$ python3 -q
>>> import numpy as np
>>> from numpy import linalg as LA
>>> np.set_printoptions(precision=1, suppress=True, linewidth=100, legacy="1.25")
>>> C = np.array([[-0.3, 2.4, -0.5, 0.1, -0.3, 0.0, -1.1, -0.5, 0.8, -0.7],
...     [-2.3, 2.1, 0.1, -0.4, -1.1, -2.3, 0.7, 0.8, -0.6, -0.1],
...     [-1.2, -0.1, 0.6, 0.0, -2.7, -0.8, -2.3, 0.4, 1.4, -1.7]])
>>> rng = np.random.default_rng(906)
>>> m1 = np.array([[0, 0, 1],
...     [1, 2, 2],
...     [0, 1, 0],
...     [0, 0, 2],
...     [1, 2, 1],
...     [3, 0, 0],
...     [0, 2, 1],
...     [2, 0, 0],
...     [0, 1, 3],
...     [3, 0, 0],
...     [0, 0, 0],
...     [2, 2, 1],
...     [1, 2, 2],
...     [1, 0, 0],
...     [0, 1, 3],
...     [1, 0, 0],
...     [2, 1, 0],
...     [1, 3, 1],
...     [0, 1, 0],
...     [3, 0, 1],
...     [2, 3, 3],
...     [1, 2, 0],
...     [3, 3, 2],
...     [3, 2, 3],
...     [0, 0, 0]]) @ C + 0.1 * rng.normal(size=(25, 10))
>>> m1.round(1) + 0
array([[ -1.1,   0. ,   0.7,  -0.1,  -2.7,  -0.8,  -2.3,   0.3,   1.3,  -1.9],
       [ -7.3,   6.4,   1. ,  -0.7,  -7.7,  -6.3,  -4.4,   1.9,   2.3,  -4.2],
       [ -2.4,   2.2,   0. ,  -0.5,  -1. ,  -2.1,   0.7,   0.9,  -0.5,   0. ],
       [ -2.3,  -0.3,   1.3,   0. ,  -5.4,  -1.5,  -4.7,   0.8,   2.8,  -3.4],
       [ -6. ,   6.4,   0.3,  -0.8,  -5.2,  -5.5,  -2.1,   1.4,   1.1,  -2.7],
       [ -1. ,   7.4,  -1.5,   0.4,  -0.8,   0. ,  -3.3,  -1.7,   2.3,  -2.2],
       [ -5.7,   4. ,   0.7,  -0.6,  -5. ,  -5.3,  -1. ,   2. ,   0.2,  -1.8],
       [ -0.6,   4.8,  -0.9,   0. ,  -0.6,   0.2,  -2.3,  -0.9,   1.6,  -1.5],
       [ -5.9,   1.6,   2. ,  -0.4,  -9.1,  -4.7,  -6.3,   2. ,   3.4,  -5.3],
       [ -0.8,   7.3,  -1.5,   0.3,  -0.8,  -0.1,  -3.2,  -1.4,   2.4,  -2.2],
       [ -0.2,   0.2,   0.1,   0. ,  -0.2,   0. ,   0. ,   0.2,  -0.1,   0.1],
       [ -6.4,   9. ,   0. ,  -0.8,  -5.5,  -5.4,  -3.1,   1.1,   1.6,  -3.3],
       [ -7.4,   6.4,   1. ,  -0.9,  -7.8,  -6.3,  -4.1,   2. ,   2.5,  -4.4],
       [ -0.2,   2.4,  -0.6,   0. ,  -0.2,  -0.3,  -1.1,  -0.5,   0.7,  -0.5],
       [ -5.9,   1.7,   1.9,  -0.5,  -9.2,  -4.7,  -6. ,   2. ,   3.6,  -5.2],
       [ -0.2,   2.3,  -0.6,   0.1,  -0.2,  -0.2,  -1. ,  -0.5,   0.8,  -0.5],
       [ -3. ,   6.8,  -0.9,  -0.1,  -1.6,  -2.4,  -1.6,  -0.2,   0.9,  -1.5],
       [ -8.6,   8.5,   0.3,  -1.1,  -6.2,  -7.8,  -1.2,   2.4,   0.4,  -2.7],
       [ -2.3,   2. ,   0. ,  -0.5,  -1.2,  -2.3,   0.9,   0.8,  -0.5,  -0.2],
       [ -2. ,   7.1,  -0.7,   0.4,  -3.6,  -0.8,  -5.7,  -1.1,   3.8,  -3.9],
       [-11.1,  10.8,   1.1,  -0.9, -11.8,  -9.3,  -7.1,   2.7,   4. ,  -6.8],
       [ -4.8,   6.6,  -0.3,  -0.8,  -2.5,  -4.6,   0.3,   1. ,  -0.4,  -0.9],
       [-10.3,  13.4,   0. ,  -0.9,  -9.4,  -8.3,  -5.9,   1.7,   3.3,  -5.9],
       [ -9.2,  11.2,   0.5,  -0.6, -11.1,  -7. ,  -9. ,   1.2,   5.2,  -7.3],
       [  0. ,   0. ,   0.2,   0. ,  -0.1,  -0.1,  -0.1,   0. ,   0.1,  -0.1]])
>>> C2 = m1.T @ m1
>>> np.diag(C2)
array([ 731.4, 1010.2,   21.4,    7.9,  823.4,  515.3,  385.4,   49.7,  132.9,  300.6])
>>> np.allclose(C2, C2.T)
True
>>> C = m1[[19, 12]].astype(float)
>>> for _ in range(4):
...     z = LA.norm(m1[:, None] - C, axis=-1).argmin(axis=1)
...     C = np.array([m1[z == j].mean(axis=0) for j in range(2)])
... 
>>> z
array([0, 1, 0, 0, 1, 0, 1, 0, 1, 0, 0, 1, 1, 0, 1, 0, 0, 1, 0, 0, 1, 0, 1, 1, 0])
>>> np.abs(C[1] - C[0]).argmax()
4
>>> other = m1 + rng.integers(-2, 3, (25, 3)) @ rng.integers(-2, 3, (3, 10))
>>> other.round(1) + 0
array([[ -0.1,   0. ,  -0.3,  -1.1,  -0.7,  -2.8,  -0.3,  -1.7,  -0.7,  -2.9],
       [-12.3,   3.4,   3. ,   1.3,  -9.7,  -2.3,  -9.4,   6.9,   8.3,  -3.2],
       [ -9.4,  -3.8,   1. ,   0.5,   1. ,  -0.1,  -3.3,   4.9,   5.5,  -1. ],
       [ -5.3,  -2.3,  -5.7,   1. ,  -3.4,   0.5, -12.7,   4.8,   0.8,  -4.4],
       [-13. ,   0.4,   1.3,   0.2,  -3.2,  -3.5,  -6.1,   5.4,   7.1,  -3.7],
       [ -1. ,   7.4,  -7.5,   0.4,   1.2,   0. ,  -7.3,  -0.7,  -1.7,  -3.2],
       [ -0.7,   7. ,  -1.3,  -2.6,  -3. ,  -9.3,   4. ,  -3. ,  -5.8,  -2.8],
       [ -7.6,  -0.2,  -0.9,   2. ,  -0.6,   4.2,  -9.3,   5.1,   7.6,  -1.5],
       [ -4.9,   3.6,  -1. ,   0.6, -11.1,  -2.7, -10.3,   4. ,   1.4,  -4.3],
       [ -3.8,   2.3,  -5.5,  -1.7,   7.2,  -4.1,  -2.2,  -3.4,   0.4,  -6.2],
       [  1.8,   3.2,   7.1,   1. ,  -6.2,   2. ,   3. ,   0.2,   3.9,   3.1],
       [ -6.4,   9. ,   6. ,  -0.8,  -7.5,  -5.4,   0.9,   0.1,   5.6,  -2.3],
       [ -9.4,   6.4,   9. ,   1.1, -13.8,  -2.3,  -4.1,   5. ,  10.5,  -1.4],
       [ -1.2,  -0.6,  -2.6,  -2. ,   5.8,  -4.3,   1.9,  -3.5,  -1.3,  -3.5],
       [ -1.9,   3.7,   1.9,  -2.5,  -7.2,  -8.7,   0. ,  -3. ,  -0.4,  -6.2],
       [  4.8,   6.3,   2.4,  -0.9,  -2.2,  -2.2,   5. ,  -4.5,  -1.2,   0.5],
       [ -2. ,   5.8,  -0.9,  -2.1,   2.4,  -6.4,   3.4,  -4.2,  -1.1,  -3.5],
       [ -0.6,  14.5,  -1.7,  -3.1,  -6.2, -11.8,   4.8,  -3.6,  -7.6,  -2.7],
       [ -5.3,   1. ,   4. ,   1.5,  -5.2,   1.7,  -2.1,   4.8,   5.5,   1.8],
       [  1. ,   8.1,  -4.7,  -1.6,   0.4,  -4.8,  -2.7,  -5.1,  -2.2,  -5.9],
       [-10.1,  12.8,  10.1,   0.1, -17.8,  -7.3,  -3.1,   2.7,  10. ,  -3.8],
       [ -3.8,   6.6,  -7.3,  -1.8,   1.5,  -6.6,  -1.7,   0. ,  -6.4,  -2.9],
       [-14.3,  11.4,   6. ,   1.1, -13.4,  -4.3,  -7.9,   5.7,  11.3,  -3.9],
       [-10.2,  11.2,   7.5,   0.4, -15.1,  -5. ,  -7. ,   2.2,  11.2,  -5.3],
       [  3. ,   1. ,   2.2,  -2. ,   1.9,  -4.1,   6.9,  -5. ,  -1.9,  -1.1]])
>>> np.round(LA.svd(other - m1, compute_uv=False), 1) + 0
array([44.5, 32.5, 18.4,  0. ,  0. ,  0. ,  0. ,  0. ,  0. ,  0. ])
>>> LA.matrix_rank(other - m1, tol=1e-8)
3
>>> C = other[[24, 16]].astype(float)
>>> for _ in range(3):
...     z = LA.norm(other[:, None] - C, axis=-1).argmin(axis=1)
...     C = np.array([other[z == j].mean(axis=0) for j in range(2)])
... 
>>> print(z)
[0 1 1 1 1 1 0 1 1 0 0 1 1 0 0 0 0 0 1 0 1 0 1 1 0]
>>> C[1] - C[0]
array([-8.1, -0.2,  3.4,  2.4, -7.1,  3.2, -8.1,  7. ,  8.4,  0.1])
>>> np.bincount(z)
array([12, 13])
>>> W0 = np.load("block1.npy")
>>> W0
array([[68.2, 89.1, 40.3, 31.1, 30.5, 20.1],
       [71.8, 90.5, 39.9, 30.3, 27.5, 19.2],
       [70.8, 91.7, 39.1, 30.3, 32.1, 19.5],
       [70.4, 89.8, 38.1, 30.3, 30.5, 19.6],
       [70.7, 89.3, 39.8, 30.2, 28.1, 20.5],
       [71.6, 90.8, 39.6, 30.4, 27.7, 21.3],
       [69. , 91.2, 42.9, 30.3, 28.3, 20.1],
       [69.8, 90. , 39.7, 28.7, 28.5, 19.4],
       [70.2, 88.7, 39.5, 31.8, 29.1, 18.6],
       [70.8, 89. , 39.4, 30. , 29.2, 19.8],
       [70.2, 91.2, 39.2, 29.8, 30.2, 20.3],
       [69.9, 91. , 41.3, 29.3, 30.1, 19.5],
       [71.7, 90.9, 40.9, 28.4, 31.1, 19.9],
       [70.3, 89.9, 39.2, 29. , 31.7, 19.6],
       [68.9, 89.8, 41.7, 31.6, 31.4, 18.3],
       [69. , 90.9, 39.3, 28.8, 30.5, 21.1],
       [70. , 89.6, 40.3, 28.7, 28.4, 19.4],
       [71.5, 90.1, 38.7, 29.1, 30.4, 18.7],
       [71.7, 89.6, 41. , 32. , 29.8, 18.8],
       [68.9, 90.2, 40.2, 30.2, 30.3, 19.6],
       [69.3, 90.1, 40.7, 30.9, 29.6, 20.9],
       [69.2, 89.6, 41. , 30.4, 28.5, 20.6],
       [69.7, 90.1, 40.8, 28.5, 28.6, 18.6],
       [67.7, 88.9, 40.5, 30. , 29.3, 20.4],
       [67.5, 89.3, 40.3, 29.7, 31.3, 19.5]])
>>> proj = W0 @ LA.solve(W0.T @ W0, W0.T)
>>> np.diag(proj)
array([0.2, 0.3, 0.3, 0.2, 0.2, 0.3, 0.4, 0.2, 0.3, 0.2, 0.2, 0.1, 0.5, 0.2, 0.4, 0.3, 0.1, 0.2,
       0.4, 0.1, 0.2, 0.2, 0.3, 0.2, 0.2])
>>> np.round(LA.eigvalsh(proj), 1) + 0
array([0., 0., 0., 0., 0., 0., 0., 0., 0., 0., 0., 0., 0., 0., 0., 0., 0., 0., 0., 1., 1., 1., 1.,
       1., 1.])
